$ python3 -q
>>> import numpy as np
>>> np.set_printoptions(precision=2, suppress=True, linewidth=200, legacy="1.25")
>>> def rd(a):
...     return np.round(a, 2) + 0
... 
>>> basis = np.array([[-1.2, 0.1, -0.7, 0.6, -0.9, 1.9, -1.6, -0.1, -2.6, -0.2, 0.3, 0.3, 0.9],
...     [1.4, -0.6, -0.8, 1.0, -1.0, 0.8, -0.4, -1.1, -0.3, 0.0, 0.7, -0.3, 0.9]])
>>> rng = np.random.default_rng(2795)
>>> K = np.array([[-1, -5],
...     [-3, -5],
...     [0, -3],
...     [0, -4],
...     [-4, -5],
...     [-2, 1],
...     [0, -2],
...     [2, -5],
...     [-5, -2],
...     [5, 1],
...     [3, 4],
...     [-5, 1],
...     [3, 3],
...     [2, -5],
...     [4, 5],
...     [3, -5],
...     [1, 0],
...     [1, 1],
...     [0, -5],
...     [3, -3],
...     [-2, -2],
...     [-3, -3],
...     [3, 0]]) @ basis + 0.02 * rng.normal(size=(23, 13))
>>> rd(K)
array([[ -5.82,   2.92,   4.72,  -5.62,   5.86,  -5.94,   3.59,   5.6 ,   4.08,   0.22,  -3.82,   1.2 ,  -5.4 ],
       [ -3.45,   2.67,   6.11,  -6.81,   7.71,  -9.7 ,   6.81,   5.81,   9.29,   0.59,  -4.4 ,   0.6 ,  -7.19],
       [ -4.17,   1.8 ,   2.39,  -3.02,   2.99,  -2.41,   1.2 ,   3.29,   0.9 ,  -0.01,  -2.1 ,   0.88,  -2.73],
       [ -5.61,   2.41,   3.21,  -4.02,   3.98,  -3.19,   1.61,   4.42,   1.18,   0.01,  -2.81,   1.23,  -3.58],
       [ -2.21,   2.59,   6.81,  -7.43,   8.58, -11.59,   8.4 ,   5.88,  11.9 ,   0.8 ,  -4.69,   0.28,  -8.1 ],
       [  3.8 ,  -0.82,   0.61,  -0.25,   0.77,  -2.99,   2.79,  -0.89,   4.91,   0.43,   0.14,  -0.91,  -0.9 ],
       [ -2.84,   1.18,   1.62,  -1.98,   2.  ,  -1.61,   0.76,   2.2 ,   0.61,  -0.02,  -1.39,   0.59,  -1.76],
       [ -9.37,   3.19,   2.57,  -3.8 ,   3.22,  -0.18,  -1.24,   5.28,  -3.67,  -0.39,  -2.91,   2.1 ,  -2.68],
       [  3.23,   0.69,   5.11,  -5.02,   6.5 , -11.11,   8.81,   2.71,  13.59,   1.  ,  -2.9 ,  -0.89,  -6.28],
       [ -4.6 ,  -0.09,  -4.27,   3.99,  -5.53,  10.31,  -8.37,  -1.63, -13.35,  -1.01,   2.19,   1.19,   5.34],
       [  2.03,  -2.1 ,  -5.3 ,   5.75,  -6.69,   8.92,  -6.37,  -4.7 ,  -8.98,  -0.58,   3.72,  -0.31,   6.3 ],
       [  7.42,  -1.08,   2.71,  -2.02,   3.53,  -8.67,   7.6 ,  -0.61,  12.69,   1.  ,  -0.83,  -1.8 ,  -3.59],
       [  0.59,  -1.5 ,  -4.51,   4.8 ,  -5.72,   8.11,  -5.98,  -3.62,  -8.73,  -0.59,   2.99,   0.02,   5.39],
       [ -9.4 ,   3.16,   2.65,  -3.83,   3.21,  -0.2 ,  -1.19,   5.31,  -3.68,  -0.4 ,  -2.89,   2.11,  -2.71],
       [  2.19,  -2.59,  -6.83,   7.39,  -8.58,  11.6 ,  -8.39,  -5.87, -11.88,  -0.82,   4.67,  -0.34,   8.11],
       [-10.61,   3.31,   1.91,  -3.22,   2.28,   1.68,  -2.81,   5.22,  -6.32,  -0.61,  -2.58,   2.41,  -1.81],
       [ -1.21,   0.14,  -0.67,   0.61,  -0.93,   1.88,  -1.6 ,  -0.08,  -2.58,  -0.19,   0.3 ,   0.3 ,   0.89],
       [  0.2 ,  -0.53,  -1.53,   1.56,  -1.93,   2.67,  -2.01,  -1.18,  -2.9 ,  -0.21,   1.  ,   0.01,   1.79],
       [ -7.01,   2.99,   3.99,  -5.  ,   5.02,  -4.  ,   1.98,   5.51,   1.51,  -0.01,  -3.49,   1.47,  -4.46],
       [ -7.8 ,   2.09,   0.31,  -1.18,   0.3 ,   3.3 ,  -3.63,   3.02,  -6.94,  -0.63,  -1.17,   1.8 ,  -0.03],
       [ -0.41,   1.  ,   3.04,  -3.2 ,   3.81,  -5.38,   3.98,   2.42,   5.8 ,   0.41,  -1.97,  -0.03,  -3.58],
       [ -0.63,   1.51,   4.49,  -4.78,   5.68,  -8.1 ,   5.99,   3.61,   8.67,   0.62,  -3.03,   0.  ,  -5.41],
       [ -3.58,   0.3 ,  -2.09,   1.78,  -2.7 ,   5.71,  -4.81,  -0.25,  -7.8 ,  -0.56,   0.88,   0.88,   2.7 ]])
>>> [round(float(x), 2) for x in np.linalg.svd(K, compute_uv=False)[:3]]
[69.46, 36.2, 0.15]
>>> np.argsort(-np.linalg.norm(K, axis=0).round(6), kind="stable")[:3]
array([8, 5, 0])
>>> rd(np.linalg.norm(K, 2) / np.linalg.norm(K))
0.89
